% ipython --no-banner

In [1]: import numpy as np

In [2]: from numpy import linalg as LA

In [3]: np.set_printoptions(precision=2, suppress=True, linewidth=140, floatmode="fixed")

In [4]: def rnd(a):
   ...:     return np.round(a, 2) + 0
   ...: 

In [5]: A = np.loadtxt("data.csv", delimiter=",")

In [6]: print(A)
[[ 0.20  0.10  0.30  0.10 -0.50  0.50  1.10]
 [-2.00 -1.00 -1.50  0.50 -1.10 -0.50  1.00]
 [-0.20 -0.80 -0.60  1.00  0.30  1.50 -0.50]
 [-0.40 -0.30 -0.30 -1.50  0.30  1.40 -0.20]
 [-0.50  0.30  0.00 -0.40  0.60  1.00 -0.90]
 [-0.10  0.50 -1.60 -0.80 -1.40  0.20  0.30]
 [-0.60 -1.10 -1.10 -0.50  0.40 -0.40 -1.30]
 [-1.50  0.00  0.20 -1.00  0.50 -0.80  0.10]
 [-1.10  0.90  0.60  2.10  0.10  1.40 -0.10]
 [ 0.60  0.00 -2.00  0.20 -2.10 -0.10 -0.60]
 [ 0.00 -0.70 -0.40 -0.40 -0.40 -0.80  0.60]
 [-0.20 -0.20  0.50  1.40 -0.70  0.00  0.20]
 [ 0.20  0.80  0.10 -2.10 -0.40 -1.80  0.40]
 [-0.10  0.50  0.60 -1.00 -1.10 -0.10 -0.30]
 [ 1.40  0.30  1.90  1.90  2.00  1.10  0.90]
 [ 0.20  0.80 -0.60  0.90 -1.60  0.90 -1.70]
 [ 0.20 -0.60 -0.10 -0.70  0.60 -1.80  0.50]
 [-0.40 -0.70 -0.50  0.20  0.00 -0.90  0.90]
 [-1.40  0.10 -0.10 -1.50 -0.90  0.60 -0.60]
 [-0.20 -0.70 -0.30 -0.30 -0.20  0.90 -0.90]
 [ 0.10 -1.70  0.60 -0.90 -1.60 -1.40  0.40]
 [ 1.30  0.30 -1.10  0.80 -1.50  2.20  0.60]
 [-0.10 -1.00  0.00 -1.60  0.50  2.00  2.30]
 [-0.40 -0.30  0.90 -0.40  0.30  0.30  0.90]
 [ 0.30 -0.50  0.20 -0.60  0.60 -1.70  1.10]
 [ 0.00  0.40 -0.50 -1.30  0.00 -0.40  1.90]
 [ 0.20 -0.80  1.00 -1.90  1.70  0.20 -2.00]
 [ 4.20 -2.40  3.00 -3.60  1.20  0.30 -0.60]
 [ 1.10  0.60 -1.40 -0.80  1.30  0.40  1.70]
 [ 0.60  0.60 -0.10  1.60 -0.80  0.60 -1.40]
 [-0.40 -0.90  0.10  2.00  0.10 -1.10 -2.00]
 [ 1.30 -0.40 -0.80  1.10  1.40 -1.40  0.50]
 [-0.40  1.40 -2.20  0.10  0.00  2.80  1.00]
 [ 0.30  0.00  1.20 -0.20  1.80  2.00  0.30]
 [ 1.00  0.20  0.00 -0.60  0.80 -0.10  0.00]
 [-1.80 -0.60  0.30  0.10  0.20 -0.20  0.40]]

In [7]: cen = (A - A.mean(axis=0)) / A.std(axis=0)

In [8]: print(np.argwhere(np.abs(cen) > 2))
[[ 9  4]
 [22  6]
 [26  6]
 [27  0]
 [27  1]
 [27  2]
 [27  3]
 [30  6]
 [32  1]
 [32  2]
 [32  5]]

In [9]: beta = LA.lstsq(np.delete(cen, 0, axis=1), cen[:, 0])[0]

In [10]: print(np.abs(beta).argmax())
1

In [11]: print(rnd(1 - np.var(cen[:, 0] - np.delete(cen, 0, axis=1) @ beta)))
0.17

In [12]: print(rnd(beta))
[-0.06  0.26 -0.15  0.11  0.09  0.00]

In [13]: left, sv, vt = LA.svd(A, full_matrices=False)

In [14]: print(rnd(left.T @ A @ vt.T))
[[9.12 0.00 0.00 0.00 0.00 0.00 0.00]
 [0.00 7.39 0.00 0.00 0.00 0.00 0.00]
 [0.00 0.00 6.88 0.00 0.00 0.00 0.00]
 [0.00 0.00 0.00 5.99 0.00 0.00 0.00]
 [0.00 0.00 0.00 0.00 5.30 0.00 0.00]
 [0.00 0.00 0.00 0.00 0.00 4.16 0.00]
 [0.00 0.00 0.00 0.00 0.00 0.00 3.88]]

In [15]: print(rnd(sv))
[9.12 7.39 6.88 5.99 5.30 4.16 3.88]

In [16]: print(rnd(np.cumsum(sv ** 2) / np.sum(sv ** 2)))
[0.30 0.49 0.66 0.79 0.89 0.95 1.00]

In [17]: print(rnd(left.T @ left))
[[1.00 0.00 0.00 0.00 0.00 0.00 0.00]
 [0.00 1.00 0.00 0.00 0.00 0.00 0.00]
 [0.00 0.00 1.00 0.00 0.00 0.00 0.00]
 [0.00 0.00 0.00 1.00 0.00 0.00 0.00]
 [0.00 0.00 0.00 0.00 1.00 0.00 0.00]
 [0.00 0.00 0.00 0.00 0.00 1.00 0.00]
 [0.00 0.00 0.00 0.00 0.00 0.00 1.00]]

In [18]: print(rnd(np.sqrt((sv ** 2).sum())), rnd(LA.norm(A)))
16.77 16.77

In [19]: print(rnd(sv / sv[0]))
[1.00 0.81 0.75 0.66 0.58 0.46 0.43]

In [20]: print(np.abs(left[:, 0]).round(6).argmax())
27

In [21]: cent = A[[21, 17]].astype(float)

In [22]: for _ in range(3):
    ...:     idx = LA.norm(A[:, None] - cent, axis=-1).argmin(axis=1)
    ...:     cent = np.array([A[idx == j].mean(axis=0) for j in range(2)])
    ...: 

In [23]: print(idx)
[1 1 0 1 1 0 1 1 0 0 1 1 1 1 1 0 1 1 1 1 1 0 1 1 1 1 1 1 1 0 1 1 0 1 1 1]

In [24]: print(np.bincount(idx))
[ 8 28]

In [25]: print(np.abs(cent[1] - cent[0]).argmax())
5

In [26]: mat = np.loadtxt("block17.csv", delimiter=",")

In [27]: print(mat)
[[-1.00  1.00  2.00  2.00 -1.00  2.00  0.00  0.00]
 [ 0.00 -1.00 -3.00 -3.00  0.00 -1.00 -3.00 -3.00]
 [ 0.00  0.00 -3.00 -3.00 -2.00  1.00  0.00  0.00]
 [ 0.00  0.00  0.00 -3.00 -3.00  3.00 -2.00 -1.00]
 [ 0.00  0.00  0.00  0.00  3.00  1.00  1.00  3.00]
 [ 0.00  0.00  0.00  0.00  0.00  1.00  2.00  3.00]
 [ 0.00  0.00  0.00  0.00  0.00  0.00  0.00 -3.00]
 [ 0.00  0.00  0.00  0.00  0.00  0.00  0.00  2.00]]

In [28]: left, sv, vt = LA.svd(mat)

In [29]: print(rnd(sv))
[8.97 5.76 5.36 2.66 1.98 1.26 0.34 0.00]

In [30]: print(np.argmax(sv[:-1] / (sv[1:] + 1e-6)) + 1)
7

In [31]: out = left[:, :7] @ np.diag(sv[:7]) @ vt[:7]

In [32]: print(rnd(np.abs(mat - out).max()))
0.0

In [33]: print(LA.matrix_rank(out))
7

In [34]: m1 = np.array([[3.0, 0.0, 2.0, -3.0],
    ...:     [-12.0, 5.0, -2.0, 10.0],
    ...:     [2.0, 0.0, -1.0, -1.0],
    ...:     [10.0, 0.0, 4.0, -8.0]])

In [35]: out = LA.inv(m1)

In [36]: print(rnd(m1 @ out))
[[1.00 0.00 0.00 0.00]
 [0.00 1.00 0.00 0.00]
 [0.00 0.00 1.00 0.00]
 [0.00 0.00 0.00 1.00]]

In [37]: print(rnd(LA.slogdet(m1)[0]))
-1.0

In [38]: print(rnd(LA.cond(m1)))
96.76

In [39]: print(rnd(LA.det(m1) * LA.det(out)))
1.0

In [40]: print((np.abs(out) > 1e-9).astype(int))
[[1 0 1 1]
 [1 1 1 1]
 [1 0 1 1]
 [1 0 1 1]]

In [41]: print(rnd(out))
[[-2.00  0.00 -0.67  0.83]
 [ 0.80  0.20  0.67 -0.13]
 [-1.00  0.00 -1.00  0.50]
 [-3.00  0.00 -1.33  1.17]]

In [42]: P = np.triu(np.array([[-2, 3, 3, 2], [-3, -1, -3, -1], [1, 2, 3, -1], [3, -1, 3, 2]]), 1) + np.eye(4)

In [43]: out = P @ m1 @ LA.inv(P)

In [44]: print(out)
[[  -7.00   36.00  130.00  188.00]
 [ -28.00   89.00  348.00  514.00]
 [  -8.00   24.00   91.00  138.00]
 [  10.00  -30.00 -116.00 -174.00]]

In [45]: print(rnd(LA.det(out)))
-30.0

In [46]: print(rnd(np.poly(out)))
[  1.00   1.00 -19.00 -49.00 -30.00]

In [47]: F = np.cumsum(np.array([[4, 2, 1, 1, 3, 2, 2, -3],
    ...:     [3, 0, -4, 0, -5, 0, 1, -5],
    ...:     [0, 4, 2, -3, -3, -1, -2, -2],
    ...:     [-1, 5, -3, 5, 2, -5, 1, -3],
    ...:     [4, -5, -2, 1, 1, -1, -5, 2],
    ...:     [0, -2, -2, 0, 2, -2, -2, 1],
    ...:     [5, -5, 0, 1, 3, 1, -2, -2],
    ...:     [3, -5, 4, -5, 0, -2, 1, 0],
    ...:     [5, 0, -5, -3, 3, 5, 4, -1],
    ...:     [4, -2, 5, 0, 3, -2, 0, 0],
    ...:     [1, -3, -4, 3, 4, 4, 4, -5]]), axis=0)

In [48]: print(F)
[[  4   2   1   1   3   2   2  -3]
 [  7   2  -3   1  -2   2   3  -8]
 [  7   6  -1  -2  -5   1   1 -10]
 [  6  11  -4   3  -3  -4   2 -13]
 [ 10   6  -6   4  -2  -5  -3 -11]
 [ 10   4  -8   4   0  -7  -5 -10]
 [ 15  -1  -8   5   3  -6  -7 -12]
 [ 18  -6  -4   0   3  -8  -6 -12]
 [ 23  -6  -9  -3   6  -3  -2 -13]
 [ 27  -8  -4  -3   9  -5  -2 -13]
 [ 28 -11  -8   0  13  -1   2 -18]]

In [49]: u, r1 = F[2], F[1]

In [50]: print(u @ u)
217

In [51]: print(u @ r1)
157

In [52]: p = (u @ r1) / (u @ u) * u

In [53]: print(np.outer(u, r1))
[[ 49  14 -21   7 -14  14  21 -56]
 [ 42  12 -18   6 -12  12  18 -48]
 [ -7  -2   3  -1   2  -2  -3   8]
 [-14  -4   6  -2   4  -4  -6  16]
 [-35 -10  15  -5  10 -10 -15  40]
 [  7   2  -3   1  -2   2   3  -8]
 [  7   2  -3   1  -2   2   3  -8]
 [-70 -20  30 -10  20 -20 -30  80]]

In [54]: print(LA.matrix_rank(np.outer(u, r1)))
1

In [55]: print(rnd((r1 - p) @ u))
0.0

In [56]: print(rnd(p))
[ 5.06  4.34 -0.72 -1.45 -3.62  0.72  0.72 -7.24]

In [57]: out = np.c_[F[:, :5] @ np.array([[6, 5, -3, 4, -9],
    ...:     [-8, 1, -4, -7, 5],
    ...:     [4, -8, -1, -3, 8],
    ...:     [2, 0, 7, -5, -7],
    ...:     [-4, 3, -8, 5, 2]]), np.array([1, 1, 1, 0, 2, 0, 1, 0, 2, 1, 2])]

In [58]: print(out)
[[   2   23  -38    9  -19    1]
 [  24   55   -3    8  -88    1]
 [   6   34  -18  -26  -37    1]
 [ -50   64  -13  -71  -58    0]
 [   4   98   -4  -14 -140    2]
 [   4  118  -10   16 -162    0]
 [  64  147  -22   81 -233    1]
 [ 128  125  -50  141 -218    0]
 [ 120  199 -105  206 -276    2]
 [ 168  186 -138  236 -276    1]
 [ 172  232 -136  278 -345    2]]

In [59]: print(rnd(LA.norm(LA.qr(F)[0].T @ out, axis=0) ** 2 / ((out ** 2).sum(axis=0) + 1e-12)))
[1.00 1.00 1.00 1.00 1.00 0.90]

In [60]: print(LA.matrix_rank(np.c_[F, out]))
9

In [61]: print(rnd(LA.norm(out - F @ LA.lstsq(F, out)[0], axis=0)))
[0.00 0.00 0.00 0.00 0.00 1.31]

In [62]: vec = np.array([-1, -1, 1, 2, 0, 1, 2, -1])

In [63]: target = F @ vec

In [64]: try:
    ...:     LA.solve(F, target)
    ...: except LA.LinAlgError as e:
    ...:     print(repr(e))
    ...: 
LinAlgError('Last 2 dimensions of the array must be square')

In [65]: print(rnd(LA.lstsq(F, target)[0]))
[-1.00 -1.00  1.00  2.00  0.00  1.00  2.00 -1.00]

In [66]: print(target)
[  6   6  -5  -2 -14 -21 -20 -24 -26 -25  -4]

In [67]: print(rnd(LA.pinv(F) @ F))
[[1.00 0.00 0.00 0.00 0.00 0.00 0.00 0.00]
 [0.00 1.00 0.00 0.00 0.00 0.00 0.00 0.00]
 [0.00 0.00 1.00 0.00 0.00 0.00 0.00 0.00]
 [0.00 0.00 0.00 1.00 0.00 0.00 0.00 0.00]
 [0.00 0.00 0.00 0.00 1.00 0.00 0.00 0.00]
 [0.00 0.00 0.00 0.00 0.00 1.00 0.00 0.00]
 [0.00 0.00 0.00 0.00 0.00 0.00 1.00 0.00]
 [0.00 0.00 0.00 0.00 0.00 0.00 0.00 1.00]]

In [68]: rng = np.random.default_rng(34704)

In [69]: target = target + 0.1 * rng.normal(size=11)

In [70]: print(rnd(target))
[  6.00   5.98  -5.20  -1.90 -13.94 -21.04 -19.82 -24.01 -26.01 -25.04  -4.00]

In [71]: beta, *_ = LA.lstsq(F, target)

In [72]: print(rnd(LA.norm(target - F @ beta)))
0.18

In [73]: P = F @ LA.solve(F.T @ F, F.T)

In [74]: print(rnd(LA.eigvalsh(P)))
[0.00 0.00 0.00 1.00 1.00 1.00 1.00 1.00 1.00 1.00 1.00]

In [75]: print(np.allclose(P @ P, P))
True

In [76]: W0 = np.array([[2, 0, 2, 1, -2, -1, 2],
    ...:     [0, -1, 0, 0, 0, 3, -2],
    ...:     [-2, -1, 3, 3, 0, 2, 2],
    ...:     [2, 1, -2, 2, -3, 0, -1],
    ...:     [-3, 3, -3, 0, -1, 3, 3],
    ...:     [1, 2, 0, 3, 3, -3, -3],
    ...:     [1, 3, -3, 0, -2, 0, -2],
    ...:     [0, -2, -2, -2, 1, 3, 2],
    ...:     [-2, -3, -1, -1, -2, 3, 3],
    ...:     [0, -3, -1, 3, 1, -3, -1]]) * (rng.random((10, 7)) < 0.3)

In [77]: print(W0)
[[ 2  0  0  0  0  0  0]
 [ 0  0  0  0  0  3  0]
 [-2 -1  0  3  0  0  2]
 [ 0  0  0  2  0  0 -1]
 [-3  0 -3  0 -1  0  0]
 [ 0  0  0  0  0  0  0]
 [ 0  3  0  0 -2  0  0]
 [ 0  0 -2 -2  0  0  0]
 [-2  0 -1  0 -2  0  3]
 [ 0  0  0  0  0  0  0]]

In [78]: idx = rng.permutation(7)

In [79]: out = W0[:, idx] * rng.choice([-1, 1], 7)

In [80]: print(out)
[[ 0  2  0  0  0  0  0]
 [ 0  0  0  0  0  3  0]
 [ 0 -2  0 -2  3  0 -1]
 [ 0  0  0  1  2  0  0]
 [ 3 -3 -1  0  0  0  0]
 [ 0  0  0  0  0  0  0]
 [ 0  0 -2  0  0  0  3]
 [ 2  0  0  0 -2  0  0]
 [ 1 -2 -2 -3  0  0  0]
 [ 0  0  0  0  0  0  0]]

In [81]: left, _, vt = LA.svd(W0.T @ out)

In [82]: print(rnd(LA.lstsq(W0, out)[0]))
[[ 0.00  1.00  0.00  0.00  0.00  0.00  0.00]
 [ 0.00  0.00  0.00  0.00  0.00  0.00  1.00]
 [-1.00  0.00  0.00  0.00  0.00  0.00  0.00]
 [ 0.00  0.00  0.00  0.00  1.00  0.00  0.00]
 [ 0.00  0.00  1.00  0.00  0.00  0.00  0.00]
 [ 0.00  0.00  0.00  0.00  0.00  1.00  0.00]
 [ 0.00  0.00  0.00 -1.00  0.00  0.00  0.00]]
